$ ipython --no-banner

In [1]: import numpy as np

In [2]: np.set_printoptions(precision=1, suppress=True, linewidth=200, floatmode="fixed")

In [3]: feats = np.array([[-2, -2, -2], [1, 2, -1], [1, -2, -1], [-1, -2, 2]])

In [4]: feats[:, 1] = -3 * feats[:, 0]

In [5]: feats
Out[5]: 
array([[-2,  6, -2],
       [ 1, -3, -1],
       [ 1, -3, -1],
       [-1,  3,  2]])

In [6]: # null space of dimension 1

In [7]: left, sv, Vt = np.linalg.svd(feats)

In [8]: V = Vt[:(sv > 1e-8).sum()]

In [9]: rng = np.random.default_rng(243742)

In [10]: vec = feats[3] + -2 * feats[1] + rng.integers(2) * np.eye(3)[2]

In [11]: vec
Out[11]: array([-3.0,  9.0,  4.0])

In [12]: np.round(V.T @ V, 1) + 0
Out[12]: 
array([[ 0.1, -0.3,  0.0],
       [-0.3,  0.9,  0.0],
       [ 0.0,  0.0,  1.0]])

In [13]: np.allclose(V.T @ V @ vec, vec)
Out[13]: True

In [14]: np.diag(V.T @ V)
Out[14]: array([0.1, 0.9, 1.0])

In [15]: w1 = np.array([[-3, 3, 2, 2, 4], [0, 1, -1, 1, 2], [-4, -3, -3, -4, -2]])

In [16]: coef = np.array([2, 1, 2, 2, 1])

In [17]: hid = np.maximum(feats @ w1 + coef, 0)

In [18]: (hid > 0).astype(int)
Out[18]: 
array([[1, 1, 0, 1, 1],
       [1, 1, 1, 1, 1],
       [1, 1, 1, 1, 1],
       [0, 0, 0, 0, 0]])

In [19]: hid
Out[19]: 
array([[16,  7,  0, 12,  9],
       [ 3,  4, 10,  5,  1],
       [ 3,  4, 10,  5,  1],
       [ 0,  0,  0,  0,  0]])

In [20]: (hid > 0).mean(axis=0)
Out[20]: array([0.8, 0.8, 0.5, 0.8, 0.8])

In [21]: C = np.array([[1, 0, 0], [2, 1, 1], [2, 1, 2], [1, 1, 0], [1, 1, 2]])

In [22]: (hid @ C).round(6).argmax(axis=1)
Out[22]: array([0, 0, 0, 0])

In [23]: hid @ C
Out[23]: 
array([[51, 28, 25],
       [37, 20, 26],
       [37, 20, 26],
       [ 0,  0,  0]])

In [24]: Y = feats / np.linalg.norm(feats, axis=1, keepdims=True)

In [25]: cov = Y @ Y.T

In [26]: (cov - 2 * np.eye(4)).round(6).argmax(axis=1)
Out[26]: array([3, 2, 1, 0])

In [27]: np.linalg.norm(Y, axis=1)
Out[27]: array([1.0, 1.0, 1.0, 1.0])

In [28]: (np.abs(cov) > 0.9).astype(int)
Out[28]: 
array([[1, 0, 0, 0],
       [0, 1, 1, 1],
       [0, 1, 1, 1],
       [0, 1, 1, 1]])

In [29]: np.argwhere(np.triu(np.abs(cov) > 0.95, 1))
Out[29]: 
array([[1, 2],
       [1, 3],
       [2, 3]])

In [30]: Y = feats + rng.integers(-2, 3, (4, 2)) @ rng.integers(-2, 3, (2, 3))

In [31]: Y
Out[31]: 
array([[-7,  5, -3],
       [ 4, -3, -1],
       [ 2, -1,  1],
       [ 1,  1,  0]])

In [32]: Y - feats
Out[32]: 
array([[-5, -1, -1],
       [ 3,  0,  0],
       [ 1,  2,  2],
       [ 2, -2, -2]])

In [33]: np.round(np.linalg.svd(Y - feats, compute_uv=False), 1) + 0
Out[33]: array([6.3, 4.1, 0.0])

In [34]: [round(float(x), 1) for x in np.linalg.svd(feats, compute_uv=False)[:3]]
Out[34]: [8.4, 3.2, 0.0]

In [35]: round(float(np.linalg.norm(feats, 2) / np.linalg.norm(feats)), 1)
Out[35]: 0.9

In [36]: np.linalg.cond(feats) > 100
Out[36]: np.True_

In [37]: np.argsort(-np.linalg.norm(feats, axis=0).round(6), kind="stable")[:3]
Out[37]: array([1, 2, 0])

In [38]: mat = np.loadtxt("mat.csv", delimiter=",")

In [39]: mat
Out[39]: 
array([[-1.0, -2.0, -1.0, -2.0],
       [ 3.0,  0.0,  3.0, -1.0],
       [-1.0, -2.0, -1.0, -2.0],
       [-1.0, -2.0,  2.0, -3.0]])

In [40]: round(float(np.linalg.norm(mat, 2) / np.linalg.norm(mat)), 1)
Out[40]: 0.7

In [41]: np.linalg.matrix_rank(mat, rtol=0.1)
Out[41]: np.int64(3)

In [42]: np.linalg.cond(mat) > 100
Out[42]: np.True_

In [43]: rank = np.linalg.matrix_rank(feats)

In [44]: rank
Out[44]: np.int64(2)

In [45]: N = np.linalg.svd(feats)[2][rank:].T

In [46]: [int(np.linalg.matrix_rank(np.delete(feats, i, axis=0))) for i in range(4)]
Out[46]: [2, 2, 2, 2]

In [47]: np.linalg.matrix_rank(feats.T @ feats), np.linalg.matrix_rank(feats @ feats.T)
Out[47]: (np.int64(2), np.int64(2))

In [48]: np.round(N[:, 0] / N[np.abs(N[:, 0]).round(6).argmax(), 0], 1) + 0
Out[48]: array([1.0, 0.3, 0.0])

In [49]: A = np.load("case3.npy")

In [50]: A
Out[50]: 
array([[ 1,  4,  3],
       [ 7, 10,  9],
       [ 3,  6,  5]])

In [51]: np.linalg.matrix_rank(A, rtol=0.1)
Out[51]: np.int64(1)

In [52]: Y = np.array([[-1, -5], [3, 0], [2, 1]])

In [53]: Y.T @ feats.T
Out[53]: 
array([[ 16, -12, -12,  14],
       [  8,  -6,  -6,   7]])

In [54]: np.linalg.matrix_rank(feats @ Y)
Out[54]: np.int64(1)

In [55]: np.einsum("ij->j", feats)
Out[55]: array([-1,  3, -2])

In [56]: np.linalg.matrix_rank(np.vstack([feats, Y.T]))
Out[56]: np.int64(3)

In [57]: Y = A / np.linalg.norm(A, axis=1, keepdims=True)

In [58]: cov = Y @ Y.T

In [59]: np.linalg.norm(Y, axis=1)
Out[59]: array([1.0, 1.0, 1.0])

In [60]: np.round(np.degrees(np.arccos(np.clip(cov[1, 0], -1, 1))), 1)
Out[60]: np.float64(16.9)

In [61]: rank = np.linalg.matrix_rank(A)

In [62]: rank
Out[62]: np.int64(2)

In [63]: N = np.linalg.svd(A)[2][rank:].T

In [64]: np.round(A @ N, 1) + 0
Out[64]: 
array([[0.0],
       [0.0],
       [0.0]])

In [65]: N[:, 0] / N[np.abs(N[:, 0]).round(6).argmax(), 0]
Out[65]: array([-0.3, -0.7,  1.0])

In [66]: [int(np.linalg.matrix_rank(np.delete(A, i, axis=0))) for i in range(3)]
Out[66]: [2, 2, 2]

In [67]: [int(np.linalg.matrix_rank(A[:, :j + 1])) for j in range(3)]
Out[67]: [1, 2, 2]

In [68]: X = np.load("x.npy")

In [69]: X
Out[69]: 
array([[ -9,  -1,   7],
       [ -4,  18,  -6],
       [ -5,  -1, -47]])

In [70]: Q, V = np.linalg.qr(X[:, :2])[0], np.linalg.qr(X[:, 2:])[0]

In [71]: sv = np.linalg.svd(Q.T @ V, compute_uv=False)

In [72]: sv
Out[72]: array([0.4])

In [73]: (sv > 0.9).sum()
Out[73]: np.int64(0)
